$ python -q
>>> import numpy as np
>>> np.set_printoptions(suppress=True, linewidth=120)
>>> rnd = lambda a: np.round(a, 2) + 0
>>> E = np.load("w.npy")
>>> E
array([[ 2,  1,  0,  0],
       [ 2, -1,  0,  0],
       [ 0,  0,  2,  1],
       [ 0,  0,  2, -1]])
>>> E.ravel(order="F")
array([ 2,  2,  0,  0,  1, -1,  0,  0,  0,  0,  2,  2,  0,  0,  1, -1])
>>> E.reshape(-1, 2)
array([[ 2,  1],
       [ 0,  0],
       [ 2, -1],
       [ 0,  0],
       [ 0,  0],
       [ 2,  1],
       [ 0,  0],
       [ 2, -1]])
>>> blk = E.reshape(4, 2, -1)
>>> blk.transpose(1, 0, 2)
array([[[ 2,  1],
        [ 2, -1],
        [ 0,  0],
        [ 0,  0]],

       [[ 0,  0],
        [ 0,  0],
        [ 2,  1],
        [ 2, -1]]])
>>> np.einsum("ihd,ihd->ih", blk, blk)
array([[5, 0],
       [5, 0],
       [0, 5],
       [0, 5]])
>>> np.einsum("ihd,jhd->hij", blk, blk).shape
(2, 4, 4)
>>> E @ E
array([[6, 1, 0, 0],
       [2, 3, 0, 0],
       [0, 0, 6, 1],
       [0, 0, 2, 3]])
>>> rnd(np.linalg.det(E))
np.float64(16.0)
>>> vec = np.array([-7, 4, 2, -6])
>>> rhs = E @ vec
>>> rhs
array([-10, -18,  -2,  10])
>>> rnd(np.linalg.solve(E, 5 * rhs))
array([-35.,  20.,  10., -30.])
>>> rnd(np.linalg.solve(E, rhs + E[:, 1]))
array([-7.,  5.,  2., -6.])
>>> rnd(np.linalg.solve(E, rhs))
array([-7.,  4.,  2., -6.])
>>> Y = E / np.linalg.norm(E, axis=1, keepdims=True)
>>> G = Y @ Y.T
>>> rnd(G)
array([[1. , 0.6, 0. , 0. ],
       [0.6, 1. , 0. , 0. ],
       [0. , 0. , 1. , 0.6],
       [0. , 0. , 0.6, 1. ]])
>>> ev, vecs = np.linalg.eig(E)
>>> rnd(np.sort(np.linalg.eigvals(np.linalg.inv(E))))
array([-0.64, -0.64,  0.39,  0.39])
>>> E @ vecs[:, 0] - ev[0] * vecs[:, 0]
array([0., 0., 0., 0.])
>>> rnd(ev)
array([ 2.56, -1.56,  2.56, -1.56])
>>> rnd(np.sort(np.linalg.eigvals(E.T)))
array([-1.56, -1.56,  2.56,  2.56])
>>> np.prod(ev)
np.float64(16.0)
>>> X = np.loadtxt("out18.csv", delimiter=",")
>>> X
array([[-3., -9.,  4., 12.],
       [-3., -6.,  4.,  8.],
       [ 2.,  6.,  3.,  9.],
       [ 2.,  4.,  3.,  6.]])
>>> rnd(np.linalg.eigvals(X))
array([-13.62,  13.62,   1.25,  -1.25])
>>> rnd(np.poly(X))
array([   1.,    0., -187.,    0.,  289.])
>>> rnd(np.linalg.det(X[::-1]))
np.float64(289.0)
>>> np.einsum("ij,ji->", X, X)
np.float64(374.0)
>>> rnd(np.linalg.det(2 * X)), rnd(np.linalg.det(X))
(np.float64(4624.0), np.float64(289.0))
>>> np.kron(np.eye(2, dtype=int), X)
array([[-3., -9.,  4., 12., -0., -0.,  0.,  0.],
       [-3., -6.,  4.,  8., -0., -0.,  0.,  0.],
       [ 2.,  6.,  3.,  9.,  0.,  0.,  0.,  0.],
       [ 2.,  4.,  3.,  6.,  0.,  0.,  0.,  0.],
       [-0., -0.,  0.,  0., -3., -9.,  4., 12.],
       [-0., -0.,  0.,  0., -3., -6.,  4.,  8.],
       [ 0.,  0.,  0.,  0.,  2.,  6.,  3.,  9.],
       [ 0.,  0.,  0.,  0.,  2.,  4.,  3.,  6.]])
>>> Q, Rm = np.linalg.qr(X)
>>> rnd(abs(Rm[0, 0])), rnd(np.linalg.norm(X[:, 0]))
(np.float64(5.1), np.float64(5.1))
>>> rnd(np.sort(np.abs(np.linalg.eigvals(X))))
array([ 1.25,  1.25, 13.62, 13.62])
>>> rnd(np.abs(np.linalg.eigvals(X)).max())
np.float64(13.62)
>>> (X - X.T) / 2
array([[ 0., -3.,  1.,  5.],
       [ 3.,  0., -1.,  2.],
       [-1.,  1.,  0.,  3.],
       [-5., -2., -3.,  0.]])
>>> rnd(np.linalg.matrix_power(X, 2))
array([[ 68., 153.,   0.,   0.],
       [ 51., 119.,   0.,   0.],
       [  0.,   0.,  68., 153.],
       [  0.,   0.,  51., 119.]])
>>> np.trace(X)
np.float64(0.0)
>>> M = np.abs(np.array([[2, 3, 2], [3, -4, 0], [0, -1, 4]])) + np.eye(3)
>>> M = M / M.sum(axis=1, keepdims=True)
>>> rnd(M)
array([[0.38, 0.38, 0.25],
       [0.38, 0.62, 0.  ],
       [0.  , 0.17, 0.83]])
>>> ev, vecs = np.linalg.eig(M)
>>> rnd(np.sort(np.linalg.eigvals(M.T)))
array([0.13, 0.7 , 1.  ])
>>> rnd(np.sort(np.linalg.eigvals(np.linalg.inv(M))))
array([1.  , 1.43, 7.46])
>>> Y = np.linalg.inv(M)
>>> rnd(np.linalg.cond(M))
np.float64(8.16)
>>> rnd(np.linalg.slogdet(M)[0])
np.float64(1.0)
>>> (np.abs(Y) > 1e-9).astype(int)
array([[1, 1, 1],
       [1, 1, 1],
       [1, 1, 1]])
>>> rnd(np.linalg.svd(E, compute_uv=False))
array([2.83, 2.83, 1.41, 1.41])
>>> rnd(np.linalg.det(M))
np.float64(0.09)
>>> rnd((M - M.T) / 2)
array([[ 0.  ,  0.  ,  0.12],
       [ 0.  ,  0.  , -0.08],
       [-0.12,  0.08,  0.  ]])
>>> rnd((M + M.T) / 2)
array([[0.38, 0.38, 0.12],
       [0.38, 0.62, 0.08],
       [0.12, 0.08, 0.83]])
>>> np.allclose(M, M.T)
False
>>> np.allclose(M @ M.T, M.T @ M)
False
>>> m1 = np.load("a.npy")
>>> m1
array([[ 0.24, -1.15,  1.47, -1.2 ],
       [-1.15, -0.39,  0.85,  1.35],
       [ 1.47,  0.85,  0.77,  1.14],
       [-1.2 ,  1.35,  1.14, -1.61]])
>>> u = np.array([2, 0, 0, 1])
>>> Y = m1 + np.outer(u, np.eye(4)[2])
>>> np.linalg.matrix_rank(Y - m1)
np.int64(1)
>>> np.linalg.matrix_rank(np.linalg.inv(Y) - np.linalg.inv(m1), tol=1e-8)
np.int64(1)
>>> data = np.load("run4.npy")
>>> data
array([[ 0,  0, -3],
       [ 0, -2,  0],
       [ 1,  0,  0]])
>>> rng = np.random.default_rng(27702)
>>> Y = data + rng.integers(-2, 3, (3, 2)) @ rng.integers(-2, 3, (2, 3))
>>> Y
array([[ 3,  0, -1],
       [ 1, -4,  0],
       [-2,  0, -2]])
>>> np.linalg.matrix_rank(Y - data, tol=1e-8)
np.int64(2)
>>> rnd(np.linalg.svd(Y - data, compute_uv=False))
array([5.18, 2.04, 0.  ])
>>> np.abs(Y - data).sum(axis=1)
array([5, 3, 5])
>>> vec = np.array([1, 8, 2])
>>> rhs = Y @ vec
>>> beta, lr = np.zeros(3), 1 / np.linalg.norm(Y, 2) ** 2
>>> for i in range(30):
...     beta -= lr * Y.T @ (Y @ beta - rhs)
...     if i % 5 == 0: print(i, round(np.linalg.norm(Y @ beta - rhs), 2))
... 
0 8.8
5 0.57
10 0.13
15 0.03
20 0.01
25 0.0
>>> rnd(beta)
array([1., 8., 2.])
>>> rnd(np.linalg.cond(Y))
np.float64(1.98)
>>> K = np.load("arr.npy")
>>> K
array([[1.  , 0.2 , 0.04],
       [0.2 , 1.  , 0.2 ],
       [0.04, 0.2 , 1.  ]])
>>> np.count_nonzero(K)
np.int64(9)
>>> np.linalg.matrix_rank(K)
np.int64(3)
>>> rnd(np.linalg.norm(K))
np.float64(1.78)
>>> np.abs(K).max()
np.float64(1.0)
>>> Lm = np.linalg.cholesky(K)
>>> K / np.sqrt(np.outer(np.diag(K), np.diag(K)))
array([[1.  , 0.2 , 0.04],
       [0.2 , 1.  , 0.2 ],
       [0.04, 0.2 , 1.  ]])
>>> rnd(Lm)
array([[1.  , 0.  , 0.  ],
       [0.2 , 0.98, 0.  ],
       [0.04, 0.2 , 0.98]])
>>> vec = np.array([-3, -2, -1])
>>> rhs = K @ vec
>>> rnd(rhs)
array([-3.44, -2.8 , -1.52])
>>> rnd(np.linalg.solve(K, rhs))
array([-3., -2., -1.])
>>> rnd(np.linalg.solve(K, rhs + K[:, 2]))
array([-3., -2.,  0.])
>>> rnd(np.linalg.solve(K, 3 * rhs))
array([-9., -6., -3.])
>>> arr = np.array([[8, 9, 7], [6, 7, 3], [9, -5, -3]])
>>> arr[:, 0] = -3 * arr[:, 1]
>>> arr
array([[-27,   9,   7],
       [-21,   7,   3],
       [ 15,  -5,  -3]])
>>> def softmax(z):
...     e = np.exp(z - z.max(axis=-1, keepdims=True))
...     return e / e.sum(axis=-1, keepdims=True)
... 
>>> rnd(softmax(10 * arr[1]))
array([0., 1., 0.])
>>> softmax(arr).sum(axis=1)
array([1., 1., 1.])
>>> rnd(softmax(arr[1] + 3))
array([0.  , 0.98, 0.02])
>>> rnd(softmax(arr[1]))
array([0.  , 0.98, 0.02])
>>> S = arr @ arr.T / np.sqrt(3)
>>> softmax(S)[1] @ arr
array([-27.,   9.,   7.])
>>> rnd(softmax(S + np.triu(np.full(S.shape, -np.inf), 1)))
array([[1., 0., 0.],
       [1., 0., 0.],
       [0., 0., 1.]])
